$ python -q
>>> import numpy as np
>>> np.set_printoptions(precision=3, suppress=True, linewidth=160)
>>> M2 = np.array([[5, 2, 0, 3], [4, 2, 0, 0], [0, 4, 2, 4], [0, 4, 0, 3]])
>>> J = np.tril(M2)
>>> J
array([[5, 0, 0, 0],
       [4, 2, 0, 0],
       [0, 4, 2, 0],
       [0, 4, 0, 3]])
>>> np.einsum("ii->", J)
np.int64(12)
>>> np.linalg.eigvals(J)
array([2., 3., 2., 5.])
>>> np.round(np.linalg.det(J[::-1]), 3)
np.float64(60.0)
>>> u, g = J[2], J[0]
>>> u @ u
np.int64(20)
>>> p = (u @ g) / (u @ u) * u
>>> g - p
array([5., 0., 0., 0.])
>>> (g - p) @ u
np.float64(0.0)
>>> round(float(np.linalg.norm(u + g) ** 2 + np.linalg.norm(u - g) ** 2), 3)
90.0
>>> A = np.load("a.npy")
>>> A
array([[ 1.034,  5.351, -7.465,  2.689,  1.52 ,  2.244],
       [-3.918,  1.041, -1.995, -3.372,  2.866, -7.746],
       [-5.344, -2.297, -3.764,  5.644,  1.312, -4.293],
       [-1.482,  5.102,  5.653,  1.835,  5.643,  2.148],
       [-7.184,  2.294,  1.101,  3.775,  4.908, -1.893],
       [ 2.121,  2.308, -2.371, -9.166, -0.535, -0.502],
       [ 1.387,  3.055, -0.369, -5.047,  3.307,  7.225],
       [-0.058,  2.305,  4.841, -1.332,  7.619, -3.38 ],
       [ 6.068, -5.621, -0.869,  1.446, -2.934, -4.486],
       [ 0.155, -6.756, -5.329,  0.045, -3.954,  3.207],
       [-4.824,  6.467,  3.973,  0.784,  3.006,  3.079],
       [ 7.428, -0.732, -5.839, -0.591, -1.94 ,  2.465],
       [-2.011,  5.578, -2.549, -4.289, -6.188, -1.289],
       [ 0.73 , -1.405, -7.155, -1.526,  3.183, -5.818],
       [-0.007,  7.731,  0.641, -0.73 ,  5.368, -3.236],
       [ 5.064, -4.746,  2.151,  2.37 , -3.516, -5.406],
       [-5.407, -5.466, -0.986, -0.961, -1.539, -6.052],
       [-0.314, -3.547, -8.543, -3.21 ,  1.927, -0.567],
       [ 4.279,  6.776,  4.957,  1.51 ,  0.623, -2.923],
       [-5.527, -4.959, -2.126,  4.547, -0.978,  4.325],
       [ 6.786,  2.166, -6.162, -1.283,  2.651,  1.617],
       [-1.43 , -7.903,  1.971,  2.667, -0.463,  4.928],
       [ 0.334, -5.739, -4.983, -1.764, -0.321, -6.237],
       [-1.395, -3.876,  4.778, -7.316, -0.857, -2.437],
       [ 4.541,  4.243,  3.169,  0.844,  2.043,  6.815],
       [ 4.597,  4.057,  0.111, -0.082,  3.504,  7.079],
       [ 0.192, -3.085, -1.436,  8.085,  4.793, -0.205],
       [-6.151,  3.834,  0.906, -6.361,  0.584,  2.418],
       [ 0.589,  0.589,  6.862,  5.324, -0.389,  4.871],
       [-7.468, -1.   ,  1.427, -5.326, -3.553, -0.455],
       [ 2.199, -2.178,  3.144, -4.306, -4.866, -6.19 ],
       [ 5.893,  2.928,  3.838, -3.497, -5.425,  0.556],
       [-4.985, -7.365, -1.346, -3.685,  0.758,  2.221],
       [-1.315,  5.651, -6.763,  1.586, -3.891,  1.716],
       [-1.756, -3.353,  8.665,  2.504, -2.07 ,  0.186],
       [ 2.743,  2.686, -1.48 ,  4.592, -1.619,  7.705],
       [ 2.576, -5.223, -0.933,  1.825,  6.382, -4.6  ],
       [-4.233,  4.643,  1.455, -1.534,  4.553, -5.944],
       [-6.215, -1.873,  0.457,  7.472,  1.083,  0.813],
       [ 3.213, -6.138,  6.297,  1.624, -0.326,  3.1  ],
       [-4.613, -0.454, -2.997,  8.089,  1.167,  1.656],
       [ 3.677, -5.173,  5.709,  0.527,  3.185,  4.087],
       [ 4.099, -8.69 ,  1.839, -2.063,  0.188, -0.133],
       [ 6.05 ,  2.806,  0.205, -0.046, -5.018, -5.505],
       [ 5.582, -1.841, -2.06 ,  3.003,  0.218, -7.221],
       [-8.418, -2.798,  0.445,  2.51 , -1.912,  3.34 ]])
>>> np.round(np.linalg.norm(A, "nuc"), 3)
np.float64(164.308)
>>> round(float(np.linalg.norm(A[45] - A[10])), 3)
11.766
>>> round(float(np.linalg.norm(A[45], 1)), 3), round(float(np.linalg.norm(A[45], np.inf)), 3)
(19.423, 8.418)
>>> round(float(A[45] @ A[10]), 3)
30.786
>>> round(np.linalg.norm(A, 1), 3), round(float(np.linalg.norm(A, np.inf)), 3)
(np.float64(183.829), 23.253)
>>> Q, Rm = np.linalg.qr(A)
>>> Q.shape, Rm.shape
((46, 6), (6, 6))
>>> round(np.trace(Q @ Q.T), 3)
np.float64(6.0)
>>> np.abs(np.diag(Rm))
array([29.245, 30.633, 27.816, 26.134, 21.623, 27.837])
>>> round(abs(Rm[0, 0]), 3), round(np.linalg.norm(A[:, 0]), 3)
(np.float64(29.245), np.float64(29.245))
>>> m1 = np.load("dump.npy")
>>> m1
array([[ 0.1  , -0.2  ,  2.7  ,  6.509,  0.5  , -0.3  ,  0.3  ,  2.   ,  0.7  , -0.6  , -0.5  ,  1.9  ,  0.3  ],
       [-1.9  ,  0.   ,  1.6  ,  2.066,  0.   ,  0.5  , -1.4  ,  0.7  , -0.7  ,  0.3  , -1.8  ,  0.4  , -0.3  ],
       [ 2.2  , -1.3  , -1.   , -4.616, -1.4  ,  0.3  , -1.3  , -1.4  ,  0.7  ,  0.   ,  0.   , -0.5  ,  0.8  ],
       [-0.4  ,  2.2  ,  0.7  ,  2.809,  0.1  ,  0.1  ,  0.2  ,  0.9  , -1.1  , -0.6  ,  0.3  ,  0.1  , -2.2  ],
       [ 1.7  ,  0.6  ,  0.5  , -0.265, -0.7  , -1.2  , -0.5  , -0.2  ,  0.3  , -0.7  ,  1.3  , -0.1  ,  1.9  ],
       [-0.8  ,  2.1  , -1.1  ,  2.787,  0.1  , -1.   ,  1.   ,  1.1  ,  0.7  ,  1.7  ,  1.8  , -1.5  , -0.4  ],
       [ 2.8  ,  1.   ,  1.1  ,  3.146,  0.2  , -0.6  , -0.9  ,  1.1  , -1.4  , -0.9  ,  0.2  ,  1.7  , -1.3  ],
       [ 1.1  ,  0.2  , -1.6  , -5.74 ,  1.1  , -0.3  , -0.3  , -1.9  ,  0.1  , -0.5  , -1.5  , -1.2  ,  0.   ],
       [-0.4  , -0.4  ,  0.   ,  0.881, -0.3  ,  1.3  ,  0.8  ,  0.3  ,  0.6  ,  0.4  , -0.1  , -0.9  ,  0.7  ],
       [ 1.   , -0.4  ,  0.   , -3.704,  0.8  ,  0.7  ,  0.3  , -1.3  ,  1.1  ,  0.7  ,  0.5  , -0.1  , -1.   ],
       [ 0.1  ,  1.   , -0.2  ,  3.334, -1.1  , -0.9  ,  0.6  ,  1.   ,  1.5  ,  0.1  ,  1.5  ,  1.4  , -0.7  ],
       [-0.3  ,  0.8  ,  1.3  ,  3.025,  0.2  , -0.7  ,  0.2  ,  0.9  , -0.7  ,  1.   , -0.4  ,  0.4  ,  0.9  ],
       [ 1.5  , -1.   , -0.1  ,  2.208,  0.3  , -0.8  ,  0.2  ,  0.8  ,  0.5  , -0.3  ,  1.4  ,  1.   , -0.9  ],
       [ 1.3  ,  0.   ,  1.4  ,  2.713,  0.2  , -0.3  , -0.5  ,  0.9  ,  1.9  ,  2.1  ,  0.1  , -1.1  ,  0.2  ],
       [-0.3  , -1.8  , -1.2  , -4.416,  0.3  , -0.4  , -2.3  , -1.4  ,  0.5  , -0.6  ,  1.9  , -1.4  , -1.1  ],
       [-0.8  , -0.7  , -2.1  , -1.34 , -0.6  ,  0.7  , -1.4  , -0.5  ,  1.3  , -0.5  ,  0.7  , -0.2  , -0.4  ],
       [ 1.1  , -1.3  ,  0.4  , -1.796, -1.5  , -0.5  ,  0.9  , -0.8  ,  1.9  ,  0.2  , -0.3  ,  1.1  , -0.1  ],
       [ 1.   ,  0.2  , -1.4  ,  1.775,  0.   , -0.7  ,  1.1  ,  0.7  , -1.2  , -0.3  , -0.2  ,  1.   ,  1.1  ],
       [ 0.   ,  0.3  , -0.9  ,  1.033,  0.7  ,  0.5  ,  0.3  ,  0.4  , -1.   ,  0.9  , -1.   ,  1.1  , -1.2  ],
       [ 0.2  , -0.8  ,  0.7  ,  1.281,  1.1  ,  1.   ,  2.   ,  0.4  ,  0.   ,  1.7  , -0.3  ,  0.4  ,  0.7  ],
       [ 0.   , -0.8  , -0.1  ,  3.914,  0.4  ,  0.8  ,  0.9  ,  1.1  , -0.8  ,  0.   ,  0.9  ,  1.3  , -1.4  ],
       [-0.2  ,  1.5  ,  0.1  ,  4.206, -0.2  ,  0.5  ,  0.4  ,  1.4  , -0.1  ,  0.7  , -0.1  ,  0.7  ,  0.3  ],
       [-0.9  ,  0.1  ,  1.7  , -1.18 ,  0.2  , -2.1  ,  0.1  , -0.5  ,  0.4  ,  0.5  ,  0.5  ,  0.8  ,  1.   ],
       [ 0.9  ,  0.   , -0.9  , -0.782,  1.   ,  0.7  ,  0.4  , -0.2  , -1.2  ,  0.3  ,  0.   ,  0.3  , -0.7  ],
       [-1.2  , -1.   , -0.2  ,  1.776, -0.4  ,  1.1  , -1.1  ,  0.5  ,  0.1  , -0.1  ,  1.1  ,  1.1  , -0.4  ],
       [ 0.3  ,  1.6  , -2.5  , -3.467, -1.3  , -1.2  ,  0.7  , -1.1  ,  0.2  , -0.9  ,  0.8  ,  0.2  , -1.5  ],
       [ 1.   , -0.3  , -1.   , -0.962, -0.6  ,  0.3  ,  0.8  , -0.3  ,  0.8  , -1.1  , -1.1  , -1.   , -0.3  ],
       [-1.   , -1.1  , -1.1  , -0.01 ,  1.8  , -0.6  ,  0.9  ,  0.   ,  0.1  , -1.3  ,  1.2  , -0.8  , -1.9  ],
       [ 0.6  , -0.9  ,  1.4  ,  0.806, -0.8  ,  1.8  , -0.3  ,  0.3  ,  1.   ,  0.8  , -0.2  ,  0.4  ,  0.   ],
       [-0.9  , -2.3  ,  0.9  , -3.208, -0.1  , -0.1  , -0.7  , -1.   , -0.8  , -0.8  ,  0.6  , -0.3  , -2.5  ],
       [ 1.1  ,  0.9  , -0.9  , -1.073,  0.2  , -0.2  ,  1.4  , -0.2  ,  0.9  ,  0.6  , -0.7  , -0.3  ,  1.   ],
       [ 0.1  ,  0.7  , -0.6  ,  1.277, -0.2  , -0.7  , -1.   ,  0.5  ,  0.   , -0.2  , -0.4  ,  0.8  ,  0.3  ],
       [-0.8  ,  0.   , -0.3  ,  2.279,  1.3  ,  1.3  ,  0.7  ,  0.6  ,  0.8  ,  2.3  , -0.3  ,  0.7  , -0.6  ],
       [ 0.6  ,  1.6  , -2.   ,  5.169, -0.1  , -2.3  ,  0.2  ,  1.7  , -0.9  , -0.8  , -0.6  ,  0.3  , -0.4  ],
       [-0.5  ,  0.4  ,  0.   ,  4.549,  0.1  , -0.9  ,  0.2  ,  1.6  ,  0.   ,  0.3  , -2.3  , -1.9  , -1.4  ],
       [-0.5  ,  1.3  , -1.1  , -2.932,  0.8  , -0.7  ,  1.8  , -0.9  ,  1.   , -1.3  ,  1.3  ,  1.3  ,  0.3  ],
       [-1.6  ,  0.3  , -1.2  , -2.105,  1.   , -2.8  ,  1.7  , -0.6  ,  0.7  , -0.3  ,  0.9  ,  0.6  ,  1.2  ],
       [-1.5  , -0.4  , -1.   ,  2.829, -0.8  , -1.4  ,  2.4  ,  1.   , -0.1  , -0.5  , -0.9  , -0.1  , -0.4  ],
       [ 0.4  , -2.1  , -0.9  , -2.894,  0.4  , -1.5  ,  1.8  , -1.1  , -1.   , -1.   , -1.2  ,  0.6  , -0.9  ],
       [-1.   ,  0.1  , -0.1  ,  2.545,  0.5  ,  0.4  , -0.3  ,  0.9  , -1.5  ,  0.9  ,  0.5  ,  0.   , -0.3  ]])
>>> basis = m1[[23, 11]].astype(float)
>>> for _ in range(4):
...     z = np.linalg.norm(m1[:, None] - basis, axis=-1).argmin(axis=1)
...     basis = np.array([m1[z == j].mean(axis=0) for j in range(2)])
... 
>>> z
array([1, 1, 0, 1, 0, 1, 1, 0, 1, 0, 1, 1, 1, 1, 0, 0, 0, 1, 1, 1, 1, 1, 0, 0, 1, 0, 0, 0, 1, 0, 0, 1, 1, 1, 1, 0, 0, 1, 0, 1])
>>> np.bincount(z)
array([17, 23])
>>> np.abs(basis[1] - basis[0]).argmax()
np.int64(3)
>>> Xs = m1 - m1.mean(axis=0)
>>> Uu, sig, VT = np.linalg.svd(Xs, full_matrices=False)
>>> np.round(sig ** 2 / (sig ** 2).sum(), 3) + 0
array([0.509, 0.094, 0.073, 0.061, 0.054, 0.053, 0.04 , 0.036, 0.028, 0.024, 0.013, 0.013, 0.   ])
>>> round(float((sig ** 2).sum() ** 2 / (sig ** 4).sum()), 3)
3.477
>>> np.searchsorted(np.cumsum(sig ** 2) / (sig ** 2).sum(), 0.9) + 1
np.int64(8)
>>> VT[0] * np.sign(VT[0, np.abs(VT[0]).argmax()])
array([-0.053,  0.134,  0.158,  0.917,  0.009,  0.015,  0.036,  0.299, -0.07 ,  0.086, -0.049,  0.089, -0.002])
>>> np.abs(Uu[:, 0]).argmax()
np.int64(7)
>>> np.round(Xs.mean(axis=0), 3) + 0
array([0., 0., 0., 0., 0., 0., 0., 0., 0., 0., 0., 0., 0.])
